$ ipython --no-banner

In [1]: import numpy as np

In [2]: np.set_printoptions(precision=1, suppress=True, linewidth=100, legacy="1.25")

In [3]: def tidy(a):
   ...:     return np.round(a, 1) + 0
   ...: 

In [4]: M2 = np.array([[-2, 1, 3, -1, -2, 1], [0, 1, 3, -1, -1, 1]])

In [5]: W0 = M2.T @ M2

In [6]: print(W0)
[[ 4 -2 -6  2  4 -2]
 [-2  2  6 -2 -3  2]
 [-6  6 18 -6 -9  6]
 [ 2 -2 -6  2  3 -2]
 [ 4 -3 -9  3  5 -3]
 [-2  2  6 -2 -3  2]]

In [7]: W0 @ W0
Out[7]: 
array([[  80,  -68, -204,   68,  108,  -68],
       [ -68,   61,  183,  -61,  -95,   61],
       [-204,  183,  549, -183, -285,  183],
       [  68,  -61, -183,   61,   95,  -61],
       [ 108,  -95, -285,   95,  149,  -95],
       [ -68,   61,  183,  -61,  -95,   61]])

In [8]: [round(float(x), 1) for x in np.linalg.svd(W0, compute_uv=False)[:3]]
Out[8]: [30.9, 2.1, 0.0]

In [9]: tidy(np.linalg.norm(W0, 2) / np.linalg.norm(W0))
Out[9]: 1.0

In [10]: np.linalg.matrix_rank(W0, rtol=0.1)
Out[10]: 1

In [11]: np.argsort(-np.linalg.norm(W0, axis=0).round(6), kind="stable")[:3]
Out[11]: array([2, 4, 0])

In [12]: np.linalg.cond(W0) > 100
Out[12]: True

In [13]: E = np.loadtxt("m.csv", delimiter=",")

In [14]: E
Out[14]: 
array([[ 3.3, -3. , -1. ,  1. , -5. ],
       [ 3. , -0.7,  3. ,  4. , -4. ],
       [-4. , -4. ,  2.3,  1. ,  0. ],
       [ 3. , -2. ,  1. , -2.7,  1. ],
       [ 3. , -3. , -1. ,  1. , -4.7]])

In [15]: U, s, VT = np.linalg.svd(E)

In [16]: tidy(s)
Out[16]: array([10.9,  6.4,  5.1,  3.8,  0.1])

In [17]: M2 = U[:, :4] @ np.diag(s[:4]) @ VT[:4]

In [18]: np.linalg.matrix_rank(M2)
Out[18]: 4

In [19]: print(tidy(M2))
[[ 3.3 -3.  -1.   1.  -5. ]
 [ 3.  -0.7  3.   4.  -4. ]
 [-4.  -4.   2.3  1.   0. ]
 [ 3.  -2.   1.  -2.7  1. ]
 [ 3.  -3.  -1.   1.  -4.7]]

In [20]: m1 = np.loadtxt("layer14.csv", delimiter=",")

In [21]: m1
Out[21]: 
array([[ 2., -2., -2.],
       [-2.,  4.,  1.],
       [-2.,  1., -4.]])

In [22]: # equal to its transpose

In [23]: W = np.array([[-1, 2, 3, 3, -3], [3, -3, 1, -1, -3], [-3, 0, 3, 0, -2]])

In [24]: coef = np.array([-2, 2, 2, 0, -1])

In [25]: hid = np.maximum(m1 @ W + coef, 0)

In [26]: hid
Out[26]: 
array([[ 0., 12.,  0.,  8.,  3.],
       [ 9.,  0.,  3.,  0.,  0.],
       [15.,  0.,  0.,  0., 10.]])

In [27]: np.linalg.matrix_rank(hid)
Out[27]: 3

In [28]: Z = np.array([[3, 3, 1], [1, 0, 3], [2, 3, 0], [0, 3, 3], [3, 1, 0]])

In [29]: (hid @ Z).round(6).argmax(axis=1)
Out[29]: array([2, 1, 0])

In [30]: hid @ Z
Out[30]: 
array([[21., 27., 60.],
       [33., 36.,  9.],
       [75., 55., 15.]])

In [31]: vals, vecs = np.linalg.eig(m1)

In [32]: tidy(m1 @ vecs[:, 0] - vals[0] * vecs[:, 0])
Out[32]: array([0., 0., 0.])

In [33]: tidy(np.sort(np.linalg.eigvals(m1 @ m1)))
Out[33]: array([ 1. , 21.4, 31.6])

In [34]: tidy(np.prod(vals))
Out[34]: -26.0

In [35]: tidy(np.sort(np.linalg.eigvals(np.linalg.inv(m1))))
Out[35]: array([-0.2,  0.2,  1. ])
